% ipython --no-banner

In [1]: import numpy as np

In [2]: np.set_printoptions(precision=2, suppress=True, linewidth=100, floatmode="fixed")

In [3]: A = np.loadtxt("run11.csv", delimiter=",")

In [4]: print(A)
[[-6.00 -2.00 -2.00 -1.00  1.00 -3.00]
 [-4.00  1.00  1.00 -1.00  0.00 -2.00]
 [ 4.00  1.00 -1.00  0.00  1.00  2.00]
 [-4.00 -3.00 -2.00  3.00  3.00 -2.00]
 [ 6.00 -3.00 -2.00 -3.00 -1.00  3.00]
 [-6.00 -2.00  2.00 -1.00 -2.00 -3.00]]

In [5]: rng = np.random.default_rng(947996)

In [6]: z = rng.permutation(6)

In [7]: print(z)
[4 1 5 2 3 0]

In [8]: M2 = A[z][:, z]

In [9]: print(np.round(np.sort(np.abs(np.linalg.eigvals(M2))), 2) + 0)
[ 0.00  0.79  2.97  2.97  3.69 10.49]

In [10]: print(np.trace(M2))
-7.0

In [11]: def softmax(z):
    ...:     e = np.exp(z - z.max(axis=-1, keepdims=True))
    ...:     return e / e.sum(axis=-1, keepdims=True)
    ...: 

In [12]: print(np.round(softmax(10 * A[4]), 2) + 0)
[1.00 0.00 0.00 0.00 0.00 0.00]

In [13]: print(np.round(softmax(A[4] + -2), 2) + 0)
[0.95 0.00 0.00 0.00 0.00 0.05]

In [14]: print(softmax(A).sum(axis=1))
[1.00 1.00 1.00 1.00 1.00 1.00]

In [15]: S = A @ A.T / np.sqrt(6)

In [16]: print(np.round(softmax(S), 2) + 0)
[[0.99 0.00 0.00 0.00 0.00 0.01]
 [0.16 0.03 0.00 0.00 0.00 0.81]
 [0.00 0.00 0.11 0.00 0.89 0.00]
 [0.01 0.00 0.00 0.99 0.00 0.00]
 [0.00 0.00 0.00 0.00 1.00 0.00]
 [0.00 0.00 0.00 0.00 0.00 1.00]]

In [17]: print(np.round(softmax(S + np.triu(np.full(S.shape, -np.inf), 1)), 2) + 0)
[[1.00 0.00 0.00 0.00 0.00 0.00]
 [0.84 0.16 0.00 0.00 0.00 0.00]
 [0.00 0.00 1.00 0.00 0.00 0.00]
 [0.01 0.00 0.00 0.99 0.00 0.00]
 [0.00 0.00 0.00 0.00 1.00 0.00]
 [0.00 0.00 0.00 0.00 0.00 1.00]]

In [18]: print([round(float(x), 2) for x in np.linalg.svd(A, compute_uv=False)[:3]])
[14.14, 6.28, 5.58]

In [19]: print(round(float(np.linalg.norm(A, 2) / np.linalg.norm(A)), 2))
0.85

In [20]: print(np.argsort(-np.linalg.norm(A, axis=0).round(6), kind="stable")[:3])
[0 5 1]

In [21]: u = np.array([-6, 4, -9]) + 0.5

In [22]: F = np.eye(3) - 2 * np.outer(u, u) / (u @ u)

In [23]: print(F)
[[ 0.51  0.40 -0.76]
 [ 0.40  0.67  0.62]
 [-0.76  0.62 -0.18]]

In [24]: evals, V = np.linalg.eigh(F)

In [25]: print(round(evals.sum(), 2), round(float(np.trace(F)), 2))
1.0 1.0

In [26]: print(np.linalg.svd(F, compute_uv=False))
[1.00 1.00 1.00]

In [27]: print((evals > 1e-8).sum(), (evals < -1e-8).sum())
2 1

In [28]: print(np.unique(evals.round(6) + 0, return_counts=True)[1])
[1 2]

In [29]: print(np.round(V.T @ V, 2) + 0)
[[1.00 0.00 0.00]
 [0.00 1.00 0.00]
 [0.00 0.00 1.00]]

In [30]: print(np.linalg.eigvalsh(F + 4 * np.eye(3)))
[3.00 5.00 5.00]

In [31]: print(evals)
[-1.00  1.00  1.00]

In [32]: print(np.round(V.T @ F @ V, 2) + 0)
[[-1.00  0.00  0.00]
 [ 0.00  1.00  0.00]
 [ 0.00  0.00  1.00]]

In [33]: print(round(np.trace(np.linalg.pinv(A) @ A), 2))
5.0

In [34]: print(np.unique(A.round(6), axis=0).shape)
(6, 6)

In [35]: print(np.abs(np.diag(np.linalg.qr(A)[1])) > 1e-9)
[ True  True  True  True  True False]

In [36]: m1 = np.loadtxt("arr.csv", delimiter=",")

In [37]: print(m1)
[[-0.48 -1.14  1.57]
 [ 1.69 -1.05 -0.24]
 [ 0.96  1.27  1.21]]

In [38]: M2 = np.array([[-1, 2, 2], [5, -4, 6]])

In [39]: basis = np.kron(M2, m1)

In [40]: print(basis.shape)
(6, 9)

In [41]: print(round(float(np.linalg.norm(basis, 2)), 2), round(np.linalg.norm(M2, 2) * np.linalg.norm(m1, 2), 2))
17.55 17.55

In [42]: print(np.round(m1.T @ m1, 2) + 0)
[[4.00 0.00 0.00]
 [0.00 4.00 0.00]
 [0.00 0.00 4.00]]

In [43]: print(round(m1[:, 2] @ m1[:, 0], 2))
-0.0

In [44]: print(np.linalg.svd(m1, compute_uv=False))
[2.00 2.00 2.00]

In [45]: hat = np.triu(np.array([[-2, -2, -1], [0, -1, 3], [3, -2, 2]]), 1) + np.eye(3)

In [46]: M2 = hat @ m1 @ np.linalg.inv(hat)

In [47]: print(hat @ m1 - m1 @ hat)
[[-4.33 -0.13  2.20]
 [ 2.89  7.17  8.46]
 [ 0.00  1.93 -2.84]]

In [48]: print(round(np.trace(M2), 2), round(np.trace(m1), 2))
-0.32 -0.32

In [49]: print(M2)
[[ -4.82  -9.94  25.84]
 [  4.57  11.90 -27.75]
 [  0.96   3.19  -7.41]]

In [50]: print(round(float(np.linalg.det(M2)), 2))
8.0

In [51]: print(np.poly(M2))
[ 1.00  0.32 -0.64 -8.00]

In [52]: print(np.poly(m1))
[ 1.00  0.32 -0.64 -8.00]

In [53]: print(np.kron(np.eye(2, dtype=int), m1))
[[-0.48 -1.14  1.57 -0.00 -0.00  0.00]
 [ 1.69 -1.05 -0.24  0.00 -0.00 -0.00]
 [ 0.96  1.27  1.21  0.00  0.00  0.00]
 [-0.00 -0.00  0.00 -0.48 -1.14  1.57]
 [ 0.00 -0.00 -0.00  1.69 -1.05 -0.24]
 [ 0.00  0.00  0.00  0.96  1.27  1.21]]

In [54]: feats = np.loadtxt("case2.csv", delimiter=",")

In [55]: print(feats)
[[ 0.45 -0.47 -0.26 -0.62 -0.11 -0.33 -0.04]
 [-0.47  0.59 -0.22 -0.54 -0.09 -0.28 -0.03]
 [-0.26 -0.22  0.88 -0.29 -0.05 -0.15 -0.02]
 [-0.62 -0.54 -0.29  0.30 -0.12 -0.37 -0.04]
 [-0.11 -0.09 -0.05 -0.12  0.98 -0.07 -0.01]
 [-0.33 -0.28 -0.15 -0.37 -0.07  0.80 -0.02]
 [-0.04 -0.03 -0.02 -0.04 -0.01 -0.02  1.00]]

In [56]: M2 = feats / np.sqrt((feats ** 2).mean(axis=1, keepdims=True))

In [57]: print(M2[3])
[-1.64 -1.42 -0.77  0.79 -0.33 -0.98 -0.11]

In [58]: print(np.linalg.norm(M2, axis=1))
[2.65 2.65 2.65 2.65 2.65 2.65 2.65]

In [59]: X = np.load("w.npy")

In [60]: print(X)
[[-0.73 -0.04 -0.02  0.91  0.81  0.96 -0.60]
 [-0.41  0.97 -0.99  1.00  1.00  0.85 -0.64]
 [ 0.49  0.33 -0.37 -0.41 -0.17 -0.80  0.34]
 [ 0.20  0.49 -0.58  0.41  0.53 -0.33  0.05]
 [ 0.69  0.95 -0.98  0.81  0.94 -0.91  0.29]
 [ 0.02  0.08 -0.10  0.08  0.10 -0.03  0.00]
 [-0.63 -0.89  0.94 -0.63 -0.85  0.87 -0.29]
 [ 0.25  0.86 -0.93  0.89  0.94 -0.34 -0.05]
 [ 0.06 -0.66  0.77 -0.85 -0.87 -0.24  0.20]
 [ 0.35 -0.82  0.91 -0.98 -0.98 -0.74  0.46]
 [ 0.55  0.14 -0.13 -0.69 -0.53 -0.86  0.42]
 [-0.73 -0.87  0.93 -0.34 -0.72  0.94 -0.42]
 [-0.43 -0.98  0.99 -0.99 -1.00  0.54  0.10]
 [-0.68 -0.74  0.81  0.05 -0.39  0.92 -0.42]
 [ 0.49 -0.41  0.54 -0.91 -0.89 -0.84  0.46]
 [ 0.10  0.73 -0.82  0.81  0.87 -0.07 -0.10]
 [ 0.12 -0.68  0.78 -0.88 -0.90 -0.36  0.24]
 [-0.59 -0.12  0.10  0.75  0.60  0.89 -0.46]
 [ 0.08 -0.20  0.25 -0.40 -0.40 -0.20  0.10]
 [-0.95 -0.91  0.95  0.76  0.03  1.00 -0.82]
 [-0.71  0.82 -0.91  1.00  0.99  0.97 -0.72]
 [ 0.60  0.20 -0.20 -0.72 -0.54 -0.90  0.46]
 [-0.64  0.33 -0.45  0.94  0.91  0.93 -0.57]
 [-0.43 -0.27  0.31  0.36  0.16  0.73 -0.29]
 [ 0.02 -0.74  0.84 -0.89 -0.91 -0.19  0.20]
 [ 0.78 -0.25  0.39 -0.97 -0.94 -0.98  0.69]
 [ 0.52  0.64 -0.73  0.10  0.41 -0.80  0.29]]

In [61]: Ac = X - X.mean(axis=0)

In [62]: V = np.linalg.svd(Ac)[2][:2]

In [63]: M2 = Ac - Ac @ V.T @ V

In [64]: print(round(float(np.linalg.norm(M2) / np.linalg.norm(Ac)), 2))
0.15

In [65]: print(np.round(np.cov(Ac @ V.T, rowvar=False), 2) + 0)
[[1.88 0.00]
 [0.00 1.16]]

In [66]: basis = X[[14, 24]].astype(float)

In [67]: for _ in range(3):
    ...:     z = np.linalg.norm(X[:, None] - basis, axis=-1).argmin(axis=1)
    ...:     basis = np.array([X[z == j].mean(axis=0) for j in range(2)])
    ...: 

In [68]: print(z)
[1 1 0 0 0 0 1 0 1 0 0 1 1 1 0 0 0 1 0 1 1 0 1 1 1 0 0]

In [69]: print(basis[1] - basis[0])
[-0.90 -0.46  0.47  0.36  0.09  1.29 -0.62]

In [70]: print(np.abs(basis[1] - basis[0]).argmax())
5

In [71]: print(np.bincount(z))
[14 13]

In [72]: print(basis)
[[ 0.37  0.15 -0.14 -0.20 -0.11 -0.58  0.26]
 [-0.53 -0.32  0.33  0.16 -0.02  0.71 -0.36]]

In [73]: Ac = (X - X.mean(axis=0)) / X.std(axis=0)

In [74]: print(np.argwhere(np.abs(Ac) > 2))
[]

In [75]: print(Ac.std(axis=0))
[1.00 1.00 1.00 1.00 1.00 1.00 1.00]

In [76]: b = np.linalg.lstsq(np.delete(Ac, 5, axis=1), Ac[:, 5])[0]

In [77]: print(round(float(1 - np.var(Ac[:, 5] - np.delete(Ac, 5, axis=1) @ b)), 2))
0.99

In [78]: mat = np.load("out12.npy")

In [79]: print(mat)
[[ 0.60 -0.10  1.00 -0.10 -0.10  0.40 -1.80]
 [-0.90  0.10 -0.60 -1.50  0.00 -1.00 -2.40]
 [-3.00  3.00  1.00  3.00 -7.50 -1.00 -5.00]
 [ 0.20 -1.00 -1.70  0.00 -1.00 -0.50  0.40]
 [-1.10  1.00 -0.80 -1.10  0.90  0.10  0.40]
 [-3.20  0.10  0.20  0.70  1.90  0.00 -0.10]
 [-0.20  0.30 -0.30 -1.80 -0.80 -0.10 -0.60]
 [-0.50  0.80  0.50 -1.90  0.80  1.20 -0.70]
 [-1.20 -0.30 -0.10 -0.20 -0.90  0.50  0.70]
 [ 0.80  2.00  0.30 -0.20  2.80  0.50 -0.40]
 [ 0.10  0.10 -1.10 -1.10  0.90 -0.40  1.30]
 [ 0.40 -0.30  0.90  0.60  1.80 -0.10 -0.80]]

In [80]: x0 = np.array([-1, -2, 2, -2, 2, -3, -3])

In [81]: print(mat @ np.ones(7))
[-0.10 -6.30 -9.50 -3.60 -0.60 -0.40 -3.50  0.20 -1.50  5.80 -0.20  2.50]

In [82]: print(np.round(mat @ (2 * x0), 2) + 0)
[11.60 25.40 -8.00 -6.60  0.00 12.20  6.20  7.60 -6.80  3.00 -2.40 14.20]

In [83]: print(np.round(np.einsum("ij,j->i", mat, x0), 2) + 0)
[ 5.80 12.70 -4.00 -3.30  0.00  6.10  3.10  3.80 -3.40  1.50 -1.20  7.10]

In [84]: print((mat * x0).sum(axis=1))
[ 5.80 12.70 -4.00 -3.30  0.00  6.10  3.10  3.80 -3.40  1.50 -1.20  7.10]

In [85]: print(np.linalg.norm(mat @ x0) <= np.linalg.norm(mat, 2) * np.linalg.norm(x0) + 1e-9)
True

In [86]: hat = mat @ np.linalg.solve(mat.T @ mat, mat.T)

In [87]: print(np.diag(hat))
[0.41 0.76 0.98 0.89 0.32 0.85 0.37 0.65 0.31 0.80 0.33 0.34]

In [88]: print(np.round(np.linalg.eigvalsh(hat), 2) + 0)
[0.00 0.00 0.00 0.00 0.00 1.00 1.00 1.00 1.00 1.00 1.00 1.00]

In [89]: print(np.round(hat @ mat[:, 4], 2) + 0)
[-0.10  0.00 -7.50 -1.00  0.90  1.90 -0.80  0.80 -0.90  2.80  0.90  1.80]

In [90]: W = np.array([[6, 2, 2, 3, 3],
    ...:     [8, 5, 7, 3, 5],
    ...:     [4, 1, 5, 8, 3],
    ...:     [0, 9, 4, 6, 0],
    ...:     [9, 1, 5, 0, 1],
    ...:     [3, 2, 4, 2, 1],
    ...:     [4, 5, 1, 7, 3]])

In [91]: b = np.array([2, 2, 1, 0, 2])

In [92]: act = np.maximum(mat @ W + b, 0)

In [93]: print((act > 0).astype(int))
[[1 0 1 0 1]
 [0 0 0 0 0]
 [0 1 0 0 0]
 [0 0 0 0 0]
 [1 0 1 0 1]
 [1 1 1 0 0]
 [0 0 0 0 0]
 [1 0 1 0 1]
 [0 0 0 0 0]
 [1 1 1 1 1]
 [1 0 0 0 1]
 [1 1 1 1 1]]

In [94]: basis = np.array([[-1, -1], [2, 3], [-2, 0], [-3, -3], [0, 0]])

In [95]: print((act @ basis).round(6).argmax(axis=1))
[1 0 1 0 1 1 0 1 0 1 0 1]

In [96]: M2 = np.c_[mat[:, :1] @ np.array([[0]]), np.array([3, -1, 0, 3, 3, 2, 2, -2, 2, 2, 2, -2])]

In [97]: print(M2)
[[ 0.00  3.00]
 [ 0.00 -1.00]
 [ 0.00  0.00]
 [ 0.00  3.00]
 [ 0.00  3.00]
 [ 0.00  2.00]
 [ 0.00  2.00]
 [ 0.00 -2.00]
 [ 0.00  2.00]
 [ 0.00  2.00]
 [ 0.00  2.00]
 [ 0.00 -2.00]]

In [98]: print(np.linalg.matrix_rank(M2))
1

In [99]: print(np.linalg.norm(M2 - mat @ np.linalg.lstsq(mat, M2)[0], axis=0))
[0.00 6.00]

In [100]: print(np.linalg.norm(np.linalg.qr(mat)[0].T @ M2, axis=0) ** 2 / ((M2 ** 2).sum(axis=0) + 1e-12))
[0.00 0.36]

In [101]: J = np.load("layer19.npy")

In [102]: print(J)
[[24 16  1 12]
 [16 23  2  7]
 [ 1  2  1  1]
 [12  7  1 10]]

In [103]: print(J - J[0])
[[  0   0   0   0]
 [ -8   7   1  -5]
 [-23 -14   0 -11]
 [-12  -9   0  -2]]

In [104]: print(J.sum(axis=0))
[53 48  5 30]

In [105]: print(J.mean(axis=0))
[13.25 12.00  1.25  7.50]

In [106]: J[4]
---------------------------------------------------------------------------
IndexError                                Traceback (most recent call last)
Cell In[106], line 1
----> 1 J[4]

IndexError: index 4 is out of bounds for axis 0 with size 4

In [107]: z = rng.permutation(4)

In [108]: M2 = J[:, z] * rng.choice([-1, 1], 4)

In [109]: print(M2)
[[  1 -16 -24  12]
 [  2 -23 -16   7]
 [  1  -2  -1   1]
 [  1  -7 -12  10]]

In [110]: Uu, _, vt = np.linalg.svd(J.T @ M2)

In [111]: print(np.round(Uu @ vt, 2) + 0)
[[ 0.00  0.00 -1.00  0.00]
 [ 0.00 -1.00  0.00  0.00]
 [ 1.00  0.00  0.00  0.00]
 [ 0.00  0.00  0.00  1.00]]

In [112]: print(np.round(np.linalg.lstsq(J, M2)[0], 2) + 0)
[[ 0.00  0.00 -1.00  0.00]
 [ 0.00 -1.00  0.00  0.00]
 [ 1.00  0.00  0.00  0.00]
 [ 0.00  0.00  0.00  1.00]]

In [113]: print(z)
[2 1 0 3]

In [114]: data = np.load("dump.npy")

In [115]: print(data)
[[-1  0  7 -2  0  0 -6  9]
 [ 3 -2 -5 -8  0  8  9  8]
 [ 7 -5  6  7  0  0  1  2]
 [-6 -1  1 -5  0  5  9 -2]
 [ 0  0  0  0  4  0  0  0]
 [-9 -8 -6  4  0  8  5 -1]
 [-6  5  7 -9  0 -2  4 -6]
 [ 6  7  9  2  0  0 -3 -7]]

In [116]: z = rng.permutation(8)

In [117]: print(z)
[6 3 1 2 0 4 5 7]

In [118]: M2 = data[z][:, z]

In [119]: print(M2)
[[ 4 -9  5  7 -6  0 -2 -6]
 [ 9 -5 -1  1 -6  0  5 -2]
 [ 9 -8 -2 -5  3  0  8  8]
 [ 1  7 -5  6  7  0  0  2]
 [-6 -2  0  7 -1  0  0  9]
 [ 0  0  0  0  0  4  0  0]
 [ 5  4 -8 -6 -9  0  8 -1]
 [-3  2  7  9  6  0  0 -7]]

In [120]: print(np.allclose(M2, data))
False

In [121]: print(np.diag(M2))
[ 4 -5 -2  6 -1  4  8 -7]

In [122]: t3 = np.stack([data, 3 * data, data[::-1]])

In [123]: print(np.linalg.matrix_rank(t3.reshape(3, -1)))
2

In [124]: print(t3.sum(axis=0))
[[  2   7  37  -6   0   0 -27  29]
 [  6  -3 -13 -41   0  30  40  26]
 [ 19 -28  18  32   0   8   9   7]
 [-24  -4   4 -20   4  20  36  -8]
 [ -6  -1   1  -5  16   5   9  -2]
 [-29 -37 -18  23   0  32  21  -2]
 [-21  18  23 -44   0   0  25 -16]
 [ 23  28  43   6   0   0 -18 -19]]

In [125]: print((t3 @ data.T).shape)
(3, 8, 8)

In [126]: print(t3.shape)
(3, 8, 8)

In [127]: print(np.einsum("bij,cij->bc", t3, t3))
[[ 1597  4791   -78]
 [ 4791 14373  -234]
 [  -78  -234  1597]]
